In [1]: import numpy as np

In [2]: np.set_printoptions(precision=2, suppress=True, linewidth=120)

In [3]: def tidy(a):
   ...:     return np.round(a, 2) + 0
   ...: 

In [4]: Y = np.array([[-0.4, -0.9], [2.2, 0.3], [-0.5, -1.2], [0.0, -1.3]])

In [5]: cent = np.array([[0.7, 1.2, 0.7], [1.0, 1.2, -1.1]])

In [6]: F = Y @ cent

In [7]: tidy(F)
Out[7]: 
array([[-1.18, -1.56,  0.71],
       [ 1.84,  3.  ,  1.21],
       [-1.55, -2.04,  0.97],
       [-1.3 , -1.56,  1.43]])

In [8]: tidy(F @ np.linalg.pinv(F) @ F)
Out[8]: 
array([[-1.18, -1.56,  0.71],
       [ 1.84,  3.  ,  1.21],
       [-1.55, -2.04,  0.97],
       [-1.3 , -1.56,  1.43]])

In [9]: np.unique(F.round(6), axis=0).shape
Out[9]: (4, 3)

In [10]: np.allclose(F[:-1].T @ np.linalg.lstsq(F[:-1].T, F[-1])[0], F[-1])
Out[10]: True

In [11]: th = np.radians(45)

In [12]: R = np.eye(3)

In [13]: R[0, 0] = R[1, 1] = np.cos(th)

In [14]: R[0, 1], R[1, 0] = -np.sin(th), np.sin(th)

In [15]: tidy(R)
Out[15]: 
array([[ 0.71, -0.71,  0.  ],
       [ 0.71,  0.71,  0.  ],
       [ 0.  ,  0.  ,  1.  ]])

In [16]: Y = F @ R.T

In [17]: tidy(Y)
Out[17]: 
array([[ 0.27, -1.94,  0.71],
       [-0.82,  3.42,  1.21],
       [ 0.35, -2.54,  0.97],
       [ 0.18, -2.02,  1.43]])

In [18]: A = np.loadtxt("out5.csv", delimiter=",")

In [19]: A
Out[19]: 
array([[-0.9,  1.2, -0.4],
       [-0.3, -0.2, -2.1],
       [-0.9,  2.8,  0.7],
       [ 1.1, -0.2,  2.2],
       [-0.1, -1.1, -0.4],
       [-0.5, -0.7,  0.7],
       [ 1.3, -0.2, -1.1],
       [-2.1, -2.7, -3.6],
       [-0.3, -1.3,  2. ],
       [ 0.3, -0.2,  0. ],
       [ 0.7,  0.4, -0.1],
       [-0.4,  1.3,  0.7],
       [ 0.2,  0.7, -1.8],
       [-0.8, -0.4,  0.1],
       [-1.5,  2. , -0.4]])

In [20]: cen = A - A.mean(axis=0)

In [21]: V = np.linalg.svd(cen)[2][:2]

In [22]: Y = cen - cen @ V.T @ V

In [23]: np.linalg.norm(Y, axis=1).round(6).argmax()
Out[23]: np.int64(6)

In [24]: tidy(np.diag(V.T @ V))
Out[24]: array([0.14, 0.98, 0.89])

In [25]: cent = np.array([[-2, -1, -3]])

In [26]: rng = np.random.default_rng(1372)

In [27]: arr = rng.normal(size=(11, 1)) @ cent + np.array([-2, 2, -1])

In [28]: tidy(arr)
Out[28]: 
array([[-1.44,  2.28, -0.17],
       [-2.66,  1.67, -1.98],
       [-4.94,  0.53, -5.4 ],
       [-0.39,  2.8 ,  1.41],
       [-1.26,  2.37,  0.11],
       [ 0.11,  3.05,  2.16],
       [-1.54,  2.23, -0.31],
       [-3.05,  1.47, -2.58],
       [-2.64,  1.68, -1.95],
       [-0.68,  2.66,  0.98],
       [-1.34,  2.33, -0.01]])

In [29]: Uu, sv, Vh = np.linalg.svd(arr)

In [30]: V = Vh[:(sv > 1e-8).sum()]

In [31]: x0 = arr[4] + -3 * arr[3] + rng.integers(2) * np.eye(3)[1]

In [32]: tidy(x0)
Out[32]: array([-0.07, -5.04, -4.11])

In [33]: tidy(V.T @ V)
Out[33]: 
array([[ 0.51, -0.28,  0.42],
       [-0.28,  0.84,  0.24],
       [ 0.42,  0.24,  0.64]])

In [34]: tidy(np.linalg.norm(x0 - V.T @ V @ x0))
Out[34]: np.float64(0.4)

In [35]: np.linalg.matrix_rank(np.vstack([arr, x0]))
Out[35]: np.int64(3)
